>>> import numpy as np
>>> import numpy.linalg as la
>>> np.set_printoptions(suppress=True, linewidth=120)
>>> def rd(a):
...     return np.round(a, 1) + 0
... 
>>> feats = np.loadtxt("run0.csv", delimiter=",")
>>> print(feats)
[[ 33. -25. -26. -25. -12. -13.   8.  16.  13.  34. -12.  19.  21.   4.]
 [ 13.  11. -24.  -3.   8. -23.  -4. -36.  -1.   0.   4. -15.   3. -32.]
 [  9.  -5. -10.   7.  27. -23.   1. -22. -10.   2.  -3. -19. -12. -13.]
 [ 15. -21.  16.  29.  -6. -15. -30. -10.  27.  14. -16.   3.   3.  16.]
 [ -4.   5.  13.   8. -27.  12. -17.   3.  20.  -2.   0.  13.  12.   8.]
 [-18.  22.   8. -14. -40.  34.   0.  20.  10. -12.  12.  22.  18.   4.]
 [ 10.   7.  -8.  -7. -34.   3. -14.  -5.  24.   7.   1.  16.  24.  -7.]
 [  0. -20.  15.  15.  20.  -5.   0.  10.  -5.   5. -10.  -5. -15.  20.]]
>>> # looks like rank 4
>>> print(rd(la.norm(feats, 2) / la.norm(feats)))
0.6
>>> print(la.matrix_rank(feats, rtol=0.1))
4
>>> mat = np.maximum(np.array([[0, 3, 1],
...     [-2, 3, 1],
...     [2, 1, -1],
...     [-2, 3, 3],
...     [1, -2, -2],
...     [1, 1, -3],
...     [3, 1, -2],
...     [2, 1, 2],
...     [1, 3, 0],
...     [1, 3, -3],
...     [3, -3, -3],
...     [0, 3, 1],
...     [1, 2, 1],
...     [3, -3, 2],
...     [-2, 2, -1],
...     [1, 0, 3],
...     [1, 1, -3],
...     [-3, -1, -3],
...     [1, -2, -1],
...     [-1, -3, 1],
...     [-3, 3, -2]]) @ np.array([[9, 7, 5, 8, 7, 5, 3, 4, 4, 9, 7, 6, 6, 8],
...     [3, 6, 8, 1, 9, 6, 0, 2, 0, 9, 7, 9, 8, 0],
...     [6, 2, 0, 4, 7, 3, 0, 2, 2, 9, 3, 2, 0, 5]]) + np.array([2, 3, 2, -2, 2, -3, 1, -2, 0, -1, 0, 3, 2, -1]), 0)
>>> print(mat)
[[17 23 26  5 36 18  1  6  2 35 24 32 26  4]
 [ 0  9 16  0 22  8  0  0  0 17 10 20 14  0]
 [17 21 20 11 18 10  7  6  6 17 18 22 22 10]
 [11 13 16  0 36 14  0  2  0 35 16 24 14  0]
 [ 0  0  0  0  0  0  4  0  0  0  0  0  0  0]
 [ 0 10 15  0  0  0  4  0  0  0  5 12 16  0]
 [20 26 25 15 18 12 10  8  8 17 22 26 28 13]
 [35 27 20 23 39 19  7 12 12 44 27 28 22 25]
 [20 28 31  9 36 20  4  8  4 35 28 36 32  7]
 [ 2 22 31  0 15 11  4  2  0  8 19 30 32  0]
 [ 2  0  0  7  0  0 10  0  6  0  0  0  0  8]
 [17 23 26  5 36 18  1  6  2 35 24 32 26  4]
 [23 24 23 12 34 17  4  8  6 35 24 29 24 12]
 [32 10  0 27 10  0 10  8 16 17  6  0  0 33]
 [ 0  0  8  0  0  0  0  0  0  0  0  7  6  0]
 [29 16  7 18 30 11  4  8 10 35 16 15  8 22]
 [ 0 10 15  0  0  0  4  0  0  0  5 12 16  0]
 [ 0  0  0  0  0  0  0  0  0  0  0  0  0  0]
 [ 0  0  0  0  0  0  4  0  2  0  0  0  0  2]
 [ 0  0  0  0  0  0  0  0  0  0  0  0  0  0]
 [ 0  0 11  0  0  0  0  0  0  0  0  8  8  0]]
>>> gram = mat.T @ mat
>>> print(la.matrix_rank(gram))
14
>>> print(np.diag(gram))
[ 5415  5554  6424  2252 10218  2444   528   580   700 10506  5108  8631  6796  2760]
